>>> import numpy as np
>>> np.set_printoptions(precision=2, suppress=True, linewidth=100)
>>> def rd(a):
...     return np.round(a, 2) + 0
... 
>>> A = np.load("arr.npy")
>>> A
array([[ 5,  0,  6,  2,  9],
       [ 5,  0,  6,  2,  9],
       [ 5,  0,  6,  2,  9],
       [15,  3,  8, 11, 11],
       [23, 10, 14, 18, 29],
       [ 9, 10,  4,  7, 11],
       [ 6,  3,  4,  2,  2],
       [ 5,  0,  6,  2,  9],
       [14,  1, 10,  8, 13],
       [ 6,  3,  4,  2,  2],
       [ 0,  0,  0,  0,  0],
       [14,  1, 10,  8, 13],
       [ 0,  9,  0,  1,  7]])
>>> dist = np.linalg.norm(A[:, None] - A[None], axis=-1)
>>> dist.mean(axis=1).argmax()
np.int64(4)
>>> dist[10].round(6).argsort(kind="stable")[:4]
array([10,  6,  9, 12])
>>> (dist + 1e9 * np.eye(13)).round(6).argmin(axis=1)
array([ 1,  0,  0,  8,  3,  3,  9,  0, 11,  6,  6,  8,  6])
>>> rd(np.linalg.norm(A, axis=1))
array([12.08, 12.08, 12.08, 23.24, 44.61, 19.16,  8.31, 12.08, 23.02,  8.31,  0.  , 23.02, 11.45])
>>> np.linalg.matrix_rank(dist ** 2)
np.int64(7)
>>> np.linalg.matrix_rank(A, rtol=0.1)
np.int64(3)
>>> np.linalg.cond(A) > 100
np.True_
>>> th = np.radians(60)
>>> R = np.eye(5)
>>> R[4, 4] = R[1, 1] = np.cos(th)
>>> R[4, 1], R[1, 4] = -np.sin(th), np.sin(th)
>>> rd(R)
array([[ 1.  ,  0.  ,  0.  ,  0.  ,  0.  ],
       [ 0.  ,  0.5 ,  0.  ,  0.  ,  0.87],
       [ 0.  ,  0.  ,  1.  ,  0.  ,  0.  ],
       [ 0.  ,  0.  ,  0.  ,  1.  ,  0.  ],
       [ 0.  , -0.87,  0.  ,  0.  ,  0.5 ]])
>>> out = A @ R.T
>>> np.allclose(A @ A.T, out @ out.T)
True
>>> rd(np.linalg.det(R)), np.trace(R)
(np.float64(1.0), np.float64(4.0))
>>> rd(np.abs(out - A).max(axis=0))
array([ 0.  , 20.11,  0.  ,  0.  , 23.16])
>>> rd(R @ R)
array([[ 1.  ,  0.  ,  0.  ,  0.  ,  0.  ],
       [ 0.  , -0.5 ,  0.  ,  0.  ,  0.87],
       [ 0.  ,  0.  ,  1.  ,  0.  ,  0.  ],
       [ 0.  ,  0.  ,  0.  ,  1.  ,  0.  ],
       [ 0.  , -0.87,  0.  ,  0.  , -0.5 ]])
>>> (np.linalg.matrix_power((R != 0) + (R.T != 0) + np.eye(5), 5) > 0).astype(int)
array([[1, 0, 0, 0, 0],
       [0, 1, 0, 0, 1],
       [0, 0, 1, 0, 0],
       [0, 0, 0, 1, 0],
       [0, 1, 0, 0, 1]])
>>> (R != 0).astype(int)
array([[1, 0, 0, 0, 0],
       [0, 1, 0, 0, 1],
       [0, 0, 1, 0, 0],
       [0, 0, 0, 1, 0],
       [0, 1, 0, 0, 1]])
>>> M = np.array([[3.0, -7.0, -4.0, -6.0],
...     [-2.0, 8.0, 4.0, 6.0],
...     [-1.0, 3.0, 2.0, 2.0],
...     [5.0, -15.0, -8.0, -12.0]])
>>> Uu, sv, vt = np.linalg.svd(M)
>>> np.argmax(sv[:-1] / (sv[1:] + 1e-6)) + 1
np.int64(3)
>>> out = Uu[:, :3] @ np.diag(sv[:3]) @ vt[:3]
>>> rd(np.abs(M - out).max())
np.float64(0.0)
>>> np.linalg.matrix_rank(M, rtol=0.05)
np.int64(1)
>>> np.linalg.matrix_rank(out)
np.int64(3)
>>> rk = np.linalg.matrix_rank(M)
>>> rk
np.int64(3)
>>> N = np.linalg.svd(M)[2][rk:].T
>>> N.shape
(4, 1)
>>> [int(np.linalg.matrix_rank(M[:i])) for i in range(1, len(M) + 1)]
[1, 2, 3, 3]
>>> np.linalg.matrix_rank(M.T @ M), np.linalg.matrix_rank(M @ M.T)
(np.int64(3), np.int64(3))
>>> rd(N[:, 0] / N[np.abs(N[:, 0]).round(6).argmax(), 0])
array([ 1., -1.,  1.,  1.])
>>> [int(np.linalg.matrix_rank(M[:, :j + 1])) for j in range(4)]
[1, 2, 3, 3]
>>> np.abs(np.diag(np.linalg.qr(M)[1])) > 1e-9
array([ True,  True,  True, False])
>>> np.linalg.lstsq(M[:-1].T, M[-1])[2]
np.int32(3)
>>> rd(M @ np.linalg.pinv(M) @ M)
array([[  3.,  -7.,  -4.,  -6.],
       [ -2.,   8.,   4.,   6.],
       [ -1.,   3.,   2.,   2.],
       [  5., -15.,  -8., -12.]])
>>> np.unique(M.round(6), axis=0).shape
(4, 4)
>>> np.allclose(M[:-1].T @ np.linalg.lstsq(M[:-1].T, M[-1])[0], M[-1])
True
>>> rd(np.trace(np.linalg.pinv(M) @ M))
np.float64(3.0)
>>> Uu, sv, vt = np.linalg.svd(M, full_matrices=False)
>>> rd(sv / sv[0])
array([1.  , 0.04, 0.02, 0.  ])
>>> rd(np.cumsum(sv ** 2) / np.sum(sv ** 2))
array([1., 1., 1., 1.])
>>> rd(np.abs(vt[0]))
array([0.23, 0.7 , 0.38, 0.56])
>>> Uu.shape, sv.shape, vt.shape
((4, 4), (4,), (4, 4))
>>> np.allclose(Uu * sv @ vt, M)
True
>>> mat = np.loadtxt("x.csv", delimiter=",")
>>> mat
array([[6.3, 6. , 3. , 8. ],
       [3. , 9.3, 8. , 4. ],
       [1. , 2. , 8.3, 1. ],
       [6. , 6. , 3. , 8.3]])
>>> rd(np.linalg.eigvals(mat).sum().real)
np.float64(32.2)
>>> rd(np.linalg.eigvals(mat))
array([20.36,  0.3 ,  7.62,  3.92])
>>> rd(np.linalg.det(mat.T))
np.float64(182.59)
>>> rd(np.einsum("ij,ji->", mat, mat))
np.float64(487.96)
>>> rd(np.poly(mat))
array([   1.  ,  -32.2 ,  274.44, -688.08,  182.59])
>>> np.einsum("ii->", mat)
np.float64(32.2)
>>> rd(np.linalg.det(2 * mat)), rd(np.linalg.det(mat))
(np.float64(2921.36), np.float64(182.59))
>>> Uu, sv, vt = np.linalg.svd(mat, full_matrices=False)
>>> rd(np.sqrt((sv ** 2).sum())), rd(np.linalg.norm(mat))
(np.float64(23.43), np.float64(23.43))
>>> rd(Uu.T @ mat @ vt.T)
array([[21.56,  0.  ,  0.  ,  0.  ],
       [ 0.  ,  8.55,  0.  ,  0.  ],
       [ 0.  ,  0.  ,  3.33,  0.  ],
       [ 0.  ,  0.  ,  0.  ,  0.3 ]])
>>> rd(sv)
array([21.56,  8.55,  3.33,  0.3 ])
>>> np.allclose(Uu * sv @ vt, mat)
True
>>> Uu.shape, sv.shape, vt.shape
((4, 4), (4,), (4, 4))
>>> (sv > 1e-8).sum()
np.int64(4)
>>> round(np.log10(np.linalg.cond(mat)))
2
>>> np.argsort(-np.linalg.norm(mat, axis=0).round(6), kind="stable")[:3]
array([1, 2, 3])
>>> np.linalg.cond(mat) > 100
np.False_
>>> rd(np.linalg.norm(mat, 2) / np.linalg.norm(mat))
np.float64(0.92)
